$ python -q
>>> import numpy as np
>>> import numpy.linalg as la
>>> np.set_printoptions(precision=2, suppress=True, linewidth=200, legacy="1.25")
>>> A = np.array([[2, 4, 4, 3, 5, 0],
...     [4, 2, 4, 1, 2, 2],
...     [4, 4, 4, 4, 5, 2],
...     [3, 1, 4, 4, 3, 5],
...     [5, 2, 5, 3, 6, 3],
...     [0, 2, 2, 5, 3, 4]])
>>> x = np.array([-3, -8, 2, 0, 0, -9])
>>> A @ np.ones(6)
array([18., 15., 23., 20., 24., 16.])
>>> np.einsum("ij,j->i", A, x)
array([-30, -38, -54, -54, -48, -48])
>>> u = np.array([-3, -6, -7, -3, 5, 1])
>>> other = A + np.outer(u, np.eye(6)[0])
>>> round(la.det(other) / la.det(A), 2), round(float(1 + la.solve(A, u)[0]), 2)
(-2.81, -2.81)
>>> other
array([[-1.,  4.,  4.,  3.,  5.,  0.],
       [-2.,  2.,  4.,  1.,  2.,  2.],
       [-3.,  4.,  4.,  4.,  5.,  2.],
       [ 0.,  1.,  4.,  4.,  3.,  5.],
       [10.,  2.,  5.,  3.,  6.,  3.],
       [ 1.,  2.,  2.,  5.,  3.,  4.]])
>>> x = np.array([-1, 0, 2, 3, 0, 1])
>>> target = other @ x
>>> target
array([18., 15., 25., 25., 12., 22.])
>>> np.round(la.solve(other, 3 * target), 2) + 0
array([-3.,  0.,  6.,  9.,  0.,  3.])
>>> round(float(la.eigvalsh(A).min()), 2)
-4.35
>>> u = np.array([0, 7, 2, 6, 8, 3, 6, 7, 9])
>>> rng = np.random.default_rng(19)
>>> F = np.outer(rng.normal(size=39), u) + 0.02 * rng.normal(size=(39, 9))
>>> F.round(2) + 0
array([[  0.01,  -2.59,  -0.72,  -2.25,  -2.94,  -1.11,  -2.21,  -2.59,  -3.3 ],
       [  0.03,   6.98,   1.99,   5.92,   7.96,   2.98,   5.96,   6.97,   8.97],
       [  0.01,   2.9 ,   0.82,   2.5 ,   3.35,   1.26,   2.5 ,   2.9 ,   3.72],
       [  0.02,  -4.32,  -1.27,  -3.72,  -4.93,  -1.83,  -3.72,  -4.28,  -5.54],
       [  0.02,   4.7 ,   1.32,   4.05,   5.41,   2.03,   4.01,   4.73,   6.04],
       [ -0.04, -10.14,  -2.95,  -8.7 , -11.58,  -4.33,  -8.65, -10.14, -13.07],
       [  0.01,   4.17,   1.18,   3.53,   4.74,   1.77,   3.55,   4.15,   5.36],
       [  0.01,  -3.9 ,  -1.13,  -3.35,  -4.53,  -1.68,  -3.4 ,  -3.95,  -5.04],
       [ -0.02,   4.45,   1.3 ,   3.8 ,   5.05,   1.87,   3.77,   4.42,   5.66],
       [  0.  ,   3.06,   0.89,   2.6 ,   3.52,   1.34,   2.61,   3.1 ,   3.98],
       [  0.01,  -5.4 ,  -1.53,  -4.64,  -6.15,  -2.33,  -4.6 ,  -5.39,  -6.9 ],
       [  0.02,   3.68,   1.07,   3.16,   4.22,   1.58,   3.16,   3.69,   4.77],
       [  0.02,   2.39,   0.7 ,   2.07,   2.75,   0.98,   2.05,   2.42,   3.08],
       [  0.  ,  -4.53,  -1.29,  -3.88,  -5.15,  -1.94,  -3.88,  -4.51,  -5.79],
       [  0.  ,  14.02,   4.  ,  11.98,  16.01,   6.01,  12.01,  14.01,  18.01],
       [ -0.02,   5.61,   1.64,   4.81,   6.41,   2.43,   4.81,   5.62,   7.19],
       [  0.02,  -8.25,  -2.37,  -7.07,  -9.44,  -3.6 ,  -7.07,  -8.3 , -10.63],
       [  0.01,  -6.92,  -1.98,  -5.94,  -7.91,  -2.97,  -5.94,  -6.92,  -8.89],
       [  0.  ,   2.22,   0.62,   1.9 ,   2.55,   0.98,   1.88,   2.23,   2.86],
       [ -0.04,   2.17,   0.6 ,   1.88,   2.53,   0.96,   1.88,   2.21,   2.82],
       [  0.  ,  -5.12,  -1.47,  -4.37,  -5.83,  -2.2 ,  -4.37,  -5.07,  -6.53],
       [  0.01,   8.5 ,   2.42,   7.29,   9.71,   3.65,   7.29,   8.51,  10.95],
       [  0.  ,   0.68,   0.18,   0.56,   0.76,   0.27,   0.61,   0.66,   0.88],
       [  0.01,  -6.01,  -1.73,  -5.19,  -6.9 ,  -2.55,  -5.18,  -6.02,  -7.75],
       [ -0.02,  -2.6 ,  -0.74,  -2.28,  -2.98,  -1.1 ,  -2.25,  -2.62,  -3.36],
       [  0.01,  -1.27,  -0.38,  -1.09,  -1.45,  -0.52,  -1.1 ,  -1.27,  -1.63],
       [  0.02, -10.84,  -3.1 ,  -9.3 , -12.41,  -4.68,  -9.33, -10.86, -13.98],
       [ -0.04,  -5.85,  -1.67,  -5.02,  -6.65,  -2.48,  -4.97,  -5.85,  -7.5 ],
       [  0.02, -12.69,  -3.62, -10.87, -14.48,  -5.46, -10.86, -12.64, -16.27],
       [ -0.01,  -2.06,  -0.61,  -1.74,  -2.34,  -0.86,  -1.76,  -2.07,  -2.63],
       [ -0.03,   4.28,   1.25,   3.66,   4.84,   1.82,   3.71,   4.28,   5.49],
       [ -0.01,  -8.98,  -2.58,  -7.74, -10.25,  -3.86,  -7.7 ,  -9.03, -11.55],
       [  0.  ,   2.28,   0.67,   1.93,   2.58,   0.97,   1.99,   2.27,   2.93],
       [  0.02,  -8.32,  -2.39,  -7.07,  -9.46,  -3.56,  -7.08,  -8.27, -10.6 ],
       [ -0.01,  -1.16,  -0.32,  -0.96,  -1.31,  -0.48,  -0.98,  -1.15,  -1.48],
       [ -0.01,  -3.59,  -1.04,  -3.08,  -4.16,  -1.59,  -3.04,  -3.64,  -4.63],
       [  0.  ,  -8.47,  -2.38,  -7.27,  -9.68,  -3.64,  -7.26,  -8.51, -10.88],
       [  0.  ,  -3.86,  -1.1 ,  -3.3 ,  -4.37,  -1.68,  -3.31,  -3.83,  -4.95],
       [  0.  ,  -8.57,  -2.47,  -7.35,  -9.84,  -3.7 ,  -7.35,  -8.6 , -11.05]])
>>> cen = F - F.mean(axis=0)
>>> U, sigma, vt = la.svd(cen, full_matrices=False)
>>> np.abs(vt[0]).argmax()
8
>>> (np.sign(U[:, 0]) == np.sign(U[0, 0])).astype(int)
array([1, 0, 0, 1, 0, 1, 0, 1, 0, 0, 1, 0, 0, 1, 0, 0, 1, 1, 0, 0, 1, 0, 0, 1, 1, 0, 1, 1, 1, 1, 0, 1, 0, 1, 0, 1, 1, 1, 1])
>>> np.round((sigma ** 2).sum() ** 2 / (sigma ** 4).sum(), 2)
1.0
>>> sigma
array([96.68,  0.17,  0.15,  0.13,  0.11,  0.11,  0.09,  0.09,  0.05])
>>> K = np.load("block12.npy")
>>> K
array([[  1,  -4,  16, -64],
       [  1,  -3,   9, -27],
       [  1,  -2,   4,  -8],
       [  1,  -1,   1,  -1],
       [  1,   0,   0,   0],
       [  1,   1,   1,   1],
       [  1,   2,   4,   8],
       [  1,   3,   9,  27],
       [  1,   4,  16,  64]])
>>> # column 3 dominates
>>> x = np.array([4, -1, 4, -2])
>>> target = K @ x
>>> la.lstsq(K, target)[0]
array([ 4., -1.,  4., -2.])
>>> target
array([200,  97,  38,  11,   4,   5,   2, -17, -64])
>>> target = target + 0.05 * rng.normal(size=9)
>>> target
array([199.95,  97.  ,  37.99,  11.  ,   4.03,   5.09,   1.98, -16.94, -64.01])
>>> beta, *_ = la.lstsq(K, target)
>>> [round(float(la.norm(la.solve(K.T @ K + lam * np.eye(4), K.T @ target))), 2) for lam in (0, 1, 10, 100)]
[6.1, 5.66, 4.86, 4.31]
>>> beta.round()
array([ 4., -1.,  4., -2.])
>>> w1 = np.array([[2, 4, 7, -1, 6],
...     [7, 8, -8, -9, 4],
...     [3, -8, -7, 9, 2],
...     [-9, -5, 1, 8, 4]])
>>> beta = np.array([5, 0, 5, 0, 0])
>>> act = np.maximum(K @ w1 + beta, 0)
>>> (act > 0).astype(int)
array([[1, 1, 0, 0, 0],
       [1, 1, 0, 0, 0],
       [1, 0, 0, 0, 0],
       [1, 0, 1, 1, 0],
       [1, 1, 1, 0, 1],
       [1, 0, 0, 1, 1],
       [0, 0, 0, 1, 1],
       [0, 0, 0, 1, 1],
       [0, 0, 0, 1, 1]])
>>> act
array([[603, 164,   0,   0,   0],
       [256,  43,   0,   0,   0],
       [ 77,   0,   0,   0,   0],
       [ 12,   0,  12,   9,   0],
       [  7,   4,  12,   0,   6],
       [  8,   0,   0,   7,  16],
       [  0,   0,   0,  81,  54],
       [  0,   0,   0, 269, 144],
       [  0,   0,   0, 619, 310]])
>>> (act > 0).mean(axis=0)
array([0.67, 0.33, 0.22, 0.56, 0.56])
>>> cent = np.array([[5, 2], [1, 4], [3, 3], [2, 0], [0, 4]])
>>> act @ cent
array([[3179, 1862],
       [1323,  684],
       [ 385,  154],
       [ 114,   60],
       [  75,   90],
       [  54,   80],
       [ 162,  216],
       [ 538,  576],
       [1238, 1240]])
>>> (act @ cent).round(6).argmax(axis=1)
array([0, 0, 0, 0, 1, 1, 1, 1, 1])
>>> labels = rng.permutation(6)
>>> other = A[:, labels] * rng.choice([-1, 1], 6)
>>> other
array([[-4,  0, -5, -4, -3,  2],
       [-4,  2, -2, -2, -1,  4],
       [-4,  2, -5, -4, -4,  4],
       [-4,  5, -3, -1, -4,  3],
       [-5,  3, -6, -2, -3,  5],
       [-2,  4, -3, -2, -5,  0]])
>>> U, _, vt = la.svd(A.T @ other)
>>> np.round(U @ vt, 2) + 0
array([[ 0.,  0.,  0.,  0.,  0.,  1.],
       [ 0.,  0.,  0., -1.,  0.,  0.],
       [-1.,  0.,  0.,  0.,  0.,  0.],
       [ 0.,  0.,  0.,  0., -1.,  0.],
       [ 0.,  0., -1.,  0.,  0.,  0.],
       [ 0.,  1.,  0.,  0.,  0.,  0.]])
>>> np.round(la.lstsq(A, other)[0], 2) + 0
array([[ 0.,  0.,  0.,  0.,  0.,  1.],
       [ 0.,  0.,  0., -1.,  0.,  0.],
       [-1.,  0.,  0.,  0.,  0.,  0.],
       [ 0.,  0.,  0.,  0., -1.,  0.],
       [ 0.,  0., -1.,  0.,  0.,  0.],
       [ 0.,  1.,  0.,  0.,  0.,  0.]])
>>> x = np.array([-8, -1, 3, -2])
>>> target = K @ x
>>> beta, lr = np.zeros(4), 1 / la.norm(K, 2) ** 2
>>> for i in range(60):
...     beta -= lr * K.T @ (K @ beta - target)
...     if i % 10 == 0: print(i, round(la.norm(K @ beta - target), 2))
... 
0 59.52
10 31.51
20 20.63
30 17.27
40 16.38
50 16.13
>>> beta.round(2) + 0
array([ 0.  , -0.19,  2.29, -2.06])
>>> x = np.array([4, -3, 8, 9])
>>> a = np.maximum(K @ x, 0)
>>> K.T @ a
array([ 1136,  3930, 14358, 53742])
>>> np.flatnonzero(a > 1e-9)
array([3, 4, 5, 6, 7, 8])
>>> data = np.loadtxt("mat.csv", delimiter=",")
>>> data
array([[0.5, 0. , 0. , 0. , 0.5, 0. ],
       [0. , 0.5, 0. , 0. , 0. , 0.5],
       [0. , 0.5, 0.5, 0. , 0. , 0. ],
       [0. , 0. , 0. , 1. , 0. , 0. ],
       [0. , 0. , 0. , 0. , 1. , 0. ],
       [0. , 0. , 0.5, 0. , 0. , 0.5]])
>>> # rows sum to 1
>>> np.flatnonzero(la.matrix_power((data != 0) + (data.T != 0) + np.eye(6), 6)[5])
array([1, 2, 5])
>>> np.sort(la.eigvals(data).real)
array([0.25, 0.25, 0.5 , 1.  , 1.  , 1.  ])
>>> data @ data
array([[0.25, 0.  , 0.  , 0.  , 0.75, 0.  ],
       [0.  , 0.25, 0.25, 0.  , 0.  , 0.5 ],
       [0.  , 0.5 , 0.25, 0.  , 0.  , 0.25],
       [0.  , 0.  , 0.  , 1.  , 0.  , 0.  ],
       [0.  , 0.  , 0.  , 0.  , 1.  , 0.  ],
       [0.  , 0.25, 0.5 , 0.  , 0.  , 0.25]])
>>> data @ np.ones(6)
array([1., 1., 1., 1., 1., 1.])
>>> np.round(la.matrix_power(data, 100), 2) + 0
array([[0.  , 0.  , 0.  , 0.  , 1.  , 0.  ],
       [0.  , 0.33, 0.33, 0.  , 0.  , 0.33],
       [0.  , 0.33, 0.33, 0.  , 0.  , 0.33],
       [0.  , 0.  , 0.  , 1.  , 0.  , 0.  ],
       [0.  , 0.  , 0.  , 0.  , 1.  , 0.  ],
       [0.  , 0.33, 0.33, 0.  , 0.  , 0.33]])
>>> p = np.eye(6)[2]
>>> for _ in range(7):
...     p = p @ data
...     print(p.round(2))
... 
[0.  0.5 0.5 0.  0.  0. ]
[0.   0.5  0.25 0.   0.   0.25]
[0.   0.38 0.25 0.   0.   0.38]
[0.   0.31 0.31 0.   0.   0.38]
[0.   0.31 0.34 0.   0.   0.34]
[0.   0.33 0.34 0.   0.   0.33]
[0.   0.34 0.34 0.   0.   0.33]
>>> labels = rng.permutation(6)
>>> labels
array([2, 5, 3, 4, 0, 1])
>>> other = data[labels][:, labels]
>>> np.diag(other)
array([0.5, 0.5, 1. , 1. , 0.5, 0.5])
>>> np.allclose(other, data)
False
>>> other
array([[0.5, 0. , 0. , 0. , 0. , 0.5],
       [0.5, 0.5, 0. , 0. , 0. , 0. ],
       [0. , 0. , 1. , 0. , 0. , 0. ],
       [0. , 0. , 0. , 1. , 0. , 0. ],
       [0. , 0. , 0. , 0.5, 0.5, 0. ],
       [0. , 0.5, 0. , 0. , 0. , 0.5]])
>>> u, g = data[1], data[3]
>>> u @ u
0.5
>>> u @ g
0.0
>>> p = (u @ g) / (u @ u) * u
>>> g - p
array([0., 0., 0., 1., 0., 0.])
>>> la.matrix_rank(np.outer(u, g))
1
>>> u = np.array([2, 8, 9, -3, -3, 7, -2]) + 0.5
>>> mat = np.eye(7) - 2 * np.outer(u, u) / (u @ u)
>>> mat
array([[ 0.95, -0.18, -0.2 ,  0.05,  0.05, -0.16,  0.03],
       [-0.18,  0.4 , -0.67,  0.18,  0.18, -0.53,  0.11],
       [-0.2 , -0.67,  0.25,  0.2 ,  0.2 , -0.59,  0.12],
       [ 0.05,  0.18,  0.2 ,  0.95, -0.05,  0.16, -0.03],
       [ 0.05,  0.18,  0.2 , -0.05,  0.95,  0.16, -0.03],
       [-0.16, -0.53, -0.59,  0.16,  0.16,  0.53,  0.09],
       [ 0.03,  0.11,  0.12, -0.03, -0.03,  0.09,  0.98]])
>>> other = la.inv(mat)
>>> np.round(la.det(mat) * la.det(other), 2)
1.0
>>> np.round(la.cond(mat), 2)
1.0
>>> np.round(mat @ other, 2) + 0
array([[1., 0., 0., 0., 0., 0., 0.],
       [0., 1., 0., 0., 0., 0., 0.],
       [0., 0., 1., 0., 0., 0., 0.],
       [0., 0., 0., 1., 0., 0., 0.],
       [0., 0., 0., 0., 1., 0., 0.],
       [0., 0., 0., 0., 0., 1., 0.],
       [0., 0., 0., 0., 0., 0., 1.]])
>>> other
array([[ 0.95, -0.18, -0.2 ,  0.05,  0.05, -0.16,  0.03],
       [-0.18,  0.4 , -0.67,  0.18,  0.18, -0.53,  0.11],
       [-0.2 , -0.67,  0.25,  0.2 ,  0.2 , -0.59,  0.12],
       [ 0.05,  0.18,  0.2 ,  0.95, -0.05,  0.16, -0.03],
       [ 0.05,  0.18,  0.2 , -0.05,  0.95,  0.16, -0.03],
       [-0.16, -0.53, -0.59,  0.16,  0.16,  0.53,  0.09],
       [ 0.03,  0.11,  0.12, -0.03, -0.03,  0.09,  0.98]])
>>> np.round(la.slogdet(mat)[0], 2)
-1.0
